% python3 -q
>>> import numpy as np
>>> np.set_printoptions(precision=2, suppress=True, linewidth=200, sign=" ")
>>> W2 = np.array([[0, 1, 0, 3, 1, 2, 1], [2, 3, 2, 0, 2, 0, 2]])
>>> A = np.repeat(W2, 14 // 2, axis=0)
>>> rng = np.random.default_rng(770)
>>> A = A + 0.02 * rng.normal(size=A.shape)
>>> print(A.round(2) + 0)
[[-0.04  0.99  0.    3.01  0.99  2.01  1.01]
 [ 0.02  1.01  0.    3.    1.02  1.98  1.02]
 [-0.03  0.99  0.    2.98  1.    1.98  1.07]
 [-0.02  1.02 -0.01  2.99  1.01  1.99  1.03]
 [ 0.    1.01 -0.01  2.99  0.97  2.04  1.01]
 [ 0.01  1.    0.    2.98  0.98  2.01  0.99]
 [ 0.01  0.98  0.02  3.03  1.    2.02  1.02]
 [ 2.    3.03  2.    0.02  1.98 -0.04  1.97]
 [ 1.99  2.97  2.    0.    1.99  0.    2.03]
 [ 1.99  3.02  2.02 -0.02  2.   -0.02  1.98]
 [ 2.01  2.99  2.02 -0.03  1.99 -0.02  2.  ]
 [ 1.99  2.98  1.96  0.    2.01 -0.01  2.  ]
 [ 2.01  3.01  1.99  0.    2.03  0.    2.02]
 [ 2.01  2.99  1.99 -0.03  1.98  0.02  1.99]]
>>> Xs = A - A.mean(axis=0)
>>> left, sv, Vh = np.linalg.svd(Xs, full_matrices=False)
>>> print(sv)
[ 9.73  0.09  0.08  0.06  0.06  0.04  0.03]
>>> print(np.abs(Vh[0]).argmax())
3
>>> print(np.round(sv ** 2 / (sv ** 2).sum(), 2) + 0)
[ 1.  0.  0.  0.  0.  0.  0.]
>>> print(np.linalg.matrix_rank(Xs))
7
>>> print(Vh[0] * np.sign(Vh[0, np.abs(Vh[0]).argmax()]))
[-0.39 -0.38 -0.38  0.58 -0.19  0.39 -0.19]
>>> print((np.sign(left[:, 0]) == np.sign(left[0, 0])).astype(int))
[ 1  1  1  1  1  1  1  0  0  0  0  0  0  0]
>>> print(np.searchsorted(np.cumsum(sv ** 2) / (sv ** 2).sum(), 0.9) + 1)
1
>>> M = np.array([[65.0, -43.0, -15.0, 13.0],
...     [0.0, -6.0, 0.0, 0.0],
...     [168.0, -99.0, -36.0, 39.0],
...     [-116.0, 73.0, 30.0, -19.0]])
>>> print(np.linalg.matrix_power(M, 3))
[[ 3737. -2449.  -945.   559.]
 [    0.  -216.     0.     0.]
 [ 9024. -5457. -2106.  1677.]
 [-6788.  4339.  1890.  -775.]]
>>> print(round(float(np.abs(np.linalg.eigvals(M)).max()), 2))
9.0
>>> print(M @ M)
[[ 197. -103.  -45.   13.]
 [   0.   36.    0.    0.]
 [ 348. -219.  -54.   39.]
 [-296.  193.   90.   23.]]
>>> print(np.sort(np.abs(np.linalg.eigvals(M))))
[ 6.  6.  7.  9.]
>>> print(np.round(np.linalg.det(M), 2))
2268.0
>>> print((M - M.T) / 2)
[[  0.  -21.5 -91.5  64.5]
 [ 21.5   0.   49.5 -36.5]
 [ 91.5 -49.5   0.    4.5]
 [-64.5  36.5  -4.5   0. ]]
>>> print(np.allclose(M @ M.T, M.T @ M))
False
>>> print(np.trace(M))
4.0
>>> print(np.allclose(M, M.T))
False
>>> idx = rng.permutation(4)
>>> print(idx)
[ 1  0  2  3]
>>> M2 = M[idx][:, idx]
>>> print(M2)
[[  -6.    0.    0.    0.]
 [ -43.   65.  -15.   13.]
 [ -99.  168.  -36.   39.]
 [  73. -116.   30.  -19.]]
>>> print(np.sort(np.abs(np.linalg.eigvals(M2))))
[ 6.  6.  7.  9.]
>>> print(np.trace(M2))
4.0
>>> print([round(float(x), 2) for x in np.linalg.svd(M2, compute_uv=False)[:3]])
[259.39, 9.2, 5.05]
>>> print(np.linalg.matrix_rank(M2, rtol=0.1))
1
>>> print(np.linalg.cond(M2) > 100)
True
>>> hat = np.triu(np.array([[-2, -1, -2, 0], [-2, -1, 0, 1], [1, -1, -2, -2], [-2, 0, 2, 0]]), 1) + np.eye(4)
>>> M2 = hat @ M @ np.linalg.inv(hat)
>>> print(hat @ M - M @ hat)
[[-336.  269.  202.  -65.]
 [-116.   73.   30.  -13.]
 [ 232.   22.  276.   65.]
 [   0. -116. -232.  -13.]]
>>> print(M2)
[[-271. -110. -485. -925.]
 [-116.  -49. -202. -374.]
 [ 400.  155.  704. 1330.]
 [-116.  -43. -202. -380.]]
>>> x0 = np.array([3, 1, -2, 2])
>>> h1 = np.maximum(M @ x0, 0)
>>> print(np.maximum(M @ x0, 0) - np.maximum(-M @ x0, 0))
[ 208.   -6.  555. -373.]
>>> print(M * (h1 > 1e-9)[:, None])
[[ 65. -43. -15.  13.]
 [  0.  -0.   0.   0.]
 [168. -99. -36.  39.]
 [ -0.   0.   0.  -0.]]
>>> print(np.tanh(M @ x0))
[ 1. -1.  1. -1.]
>>> print(M.T @ h1)
[106760. -63889. -23100.  24349.]
>>> feats = np.load("run4.npy")
>>> print(feats)
[[ 0  2 -1]
 [-2  0 -1]
 [ 1  1  0]]
>>> M2 = feats / np.sqrt((feats ** 2).mean(axis=1, keepdims=True))
>>> print(M2[2])
[ 1.22  1.22  0.  ]
>>> print(feats - feats.mean(axis=1, keepdims=True))
[[-0.33  1.67 -1.33]
 [-1.    1.    0.  ]
 [ 0.33  0.33 -0.67]]
>>> print(np.linalg.norm(M2, axis=1))
[ 1.73  1.73  1.73]
>>> idx = rng.permutation(3)
>>> print(idx)
[ 0  2  1]
>>> M2 = feats[idx][:, idx]
>>> print(round(np.linalg.det(M2), 2), round(np.linalg.det(feats[idx]), 2))
0.0 0.0
>>> print(np.trace(M2))
0
>>> print(np.round(np.sort(np.abs(np.linalg.eigvals(M2))), 2) + 0)
[ 0.    2.45  2.45]
>>> print(M2)
[[ 0 -1  2]
 [ 1  0  1]
 [-2 -1  0]]
>>> F = np.load("case19.npy")
>>> print(F)
[[-1.75 -3.86  2.  ]
 [ 1.68 -1.13  2.  ]
 [-5.16 -5.64  2.  ]
 [ 5.67  1.94  2.  ]
 [-4.47 -4.87  2.  ]
 [-1.08 -2.43  2.  ]
 [-0.19 -0.66  2.  ]
 [ 1.97 -0.57  2.  ]
 [ 5.01  1.81  2.  ]
 [-1.08 -2.55  2.  ]
 [-0.61 -2.26  2.  ]
 [ 1.97  0.03  2.  ]]
>>> def softmax(z):
...     e = np.exp(z - z.max(axis=-1, keepdims=True))
...     return e / e.sum(axis=-1, keepdims=True)
... 
>>> print(softmax(F[3] + -1))
[ 0.95  0.02  0.02]
>>> print(np.round(softmax(10 * F[3]), 2) + 0)
[ 1.  0.  0.]
>>> scores = F @ F.T / np.sqrt(3)
>>> print(softmax(scores)[3] @ F)
[ 5.61  1.93  2.  ]
